% ipython --no-banner

In [1]: import numpy as np

In [2]: import numpy.linalg as la

In [3]: np.set_printoptions(precision=4, suppress=True, linewidth=140, sign=" ")

In [4]: r0 = np.array([2, -1, -2, 0, 2])

In [5]: feats = 2 * np.eye(5) + np.outer(r0, r0)

In [6]: feats
Out[6]: 
array([[ 6., -2., -4.,  0.,  4.],
       [-2.,  3.,  2.,  0., -2.],
       [-4.,  2.,  6.,  0., -4.],
       [ 0.,  0.,  0.,  2.,  0.],
       [ 4., -2., -4.,  0.,  6.]])

In [7]: hat = np.triu(np.array([[1, 0, 6, 8, 3],
   ...:     [7, 2, 4, 3, 6],
   ...:     [9, 2, 1, 0, 9],
   ...:     [4, 8, 6, 7, 5],
   ...:     [9, 6, 6, 4, 3]]), 1) + np.eye(5)

In [8]: other = hat @ feats @ la.inv(hat)

In [9]: np.trace(other), np.trace(feats)
Out[9]: (np.float64(23.0), np.float64(23.0))

In [10]: other
Out[10]: 
array([[  -6.,    4.,   40.,   52., -628.],
       [   6.,   -1.,  -30.,  -39.,  471.],
       [  32.,  -16., -158., -208., 2512.],
       [  20.,  -10., -100., -128., 1570.],
       [   4.,   -2.,  -20.,  -26.,  316.]])

In [11]: print(la.matrix_rank(other))
5

In [12]: print(np.poly(other))
[   1.  -23.  144. -392.  496. -240.]

In [13]: hat @ feats - feats @ hat
Out[13]: 
array([[-12.,   6.,  -4., -26.,  24.],
       [  8.,  -4.,   0.,  13., -10.],
       [ 36., -18., -20.,  26.,   0.],
       [ 20., -10., -20.,   0.,  20.],
       [  0.,   0., -16., -26.,  36.]])

In [14]: evals, V = la.eigh(feats)

In [15]: vec = np.array([2, 2, 3, -3, 0])

In [16]: np.abs(feats).sum(axis=1).max(), round(np.abs(evals).max(), 4)
Out[16]: (np.float64(16.0), np.float64(15.0))

In [17]: V * np.sqrt(evals) @ V.T
Out[17]: 
array([[ 2.1708, -0.3783, -0.7565,  0.    ,  0.7565],
       [-0.3783,  1.6033,  0.3783,  0.    , -0.3783],
       [-0.7565,  0.3783,  2.1708,  0.    , -0.7565],
       [ 0.    ,  0.    ,  0.    ,  1.4142,  0.    ],
       [ 0.7565, -0.3783, -0.7565,  0.    ,  2.1708]])

In [18]: (np.sign(V[:, -1].round(6)) == np.sign(V[0, -1].round(6))).astype(int)
Out[18]: array([ 1,  0,  0,  0,  1])

In [19]: V * np.maximum(evals, 0) @ V.T
Out[19]: 
array([[ 6., -2., -4.,  0.,  4.],
       [-2.,  3.,  2.,  0., -2.],
       [-4.,  2.,  6.,  0., -4.],
       [ 0.,  0.,  0.,  2.,  0.],
       [ 4., -2., -4.,  0.,  6.]])

In [20]: low = la.cholesky(feats)

In [21]: low
Out[21]: 
array([[ 2.4495,  0.    ,  0.    ,  0.    ,  0.    ],
       [-0.8165,  1.5275,  0.    ,  0.    ,  0.    ],
       [-1.633 ,  0.4364,  1.7728,  0.    ,  0.    ],
       [ 0.    ,  0.    ,  0.    ,  1.4142,  0.    ],
       [ 1.633 , -0.4364, -0.6447,  0.    ,  1.6514]])

In [22]: feats / np.sqrt(np.outer(np.diag(feats), np.diag(feats)))
Out[22]: 
array([[ 1.    , -0.4714, -0.6667,  0.    ,  0.6667],
       [-0.4714,  1.    ,  0.4714,  0.    , -0.4714],
       [-0.6667,  0.4714,  1.    ,  0.    , -0.6667],
       [ 0.    ,  0.    ,  0.    ,  1.    ,  0.    ],
       [ 0.6667, -0.4714, -0.6667,  0.    ,  1.    ]])

In [23]: low @ low.T
Out[23]: 
array([[ 6., -2., -4.,  0.,  4.],
       [-2.,  3.,  2.,  0., -2.],
       [-4.,  2.,  6.,  0., -4.],
       [ 0.,  0.,  0.,  2.,  0.],
       [ 4., -2., -4.,  0.,  6.]])

In [24]: W0 = np.load("a.npy")

In [25]: W0
Out[25]: 
array([[ 0,  0, -2],
       [ 0,  2,  0],
       [ 2,  0,  0]])

In [26]: # splits into 2 blocks

In [27]: W = np.array([[0, 0, 2, -2, 2], [-2, -1, 0, 2, 1], [-1, 0, -2, 2, 0]])

In [28]: c = np.array([2, 2, 5, 4, 1])

In [29]: hid = np.maximum(W0 @ W + c, 0)

In [30]: (hid > 0).mean(axis=0)
Out[30]: array([ 0.6667,  0.6667,  1.    ,  0.3333,  1.    ])

In [31]: C = np.array([[3, -1], [1, -2], [0, -3], [-2, -1], [3, -1]])

In [32]: W @ C
Out[32]: 
array([[10, -6],
       [-8,  1],
       [-7,  5]])

In [33]: hid @ C
Out[33]: 
array([[ 17, -36],
       [ -7, -26],
       [ 23, -38]])

In [34]: W0.T @ W0
Out[34]: 
array([[ 4,  0,  0],
       [ 0,  4,  0],
       [ 0,  0,  4]])

In [35]: W0[:, 1] @ W0[:, 0]
Out[35]: np.int64(0)

In [36]: la.pinv(W0)
Out[36]: 
array([[ 0. ,  0. ,  0.5],
       [ 0. ,  0.5,  0. ],
       [-0.5,  0. ,  0. ]])

In [37]: la.norm(W0, axis=0)
Out[37]: array([ 2.,  2.,  2.])
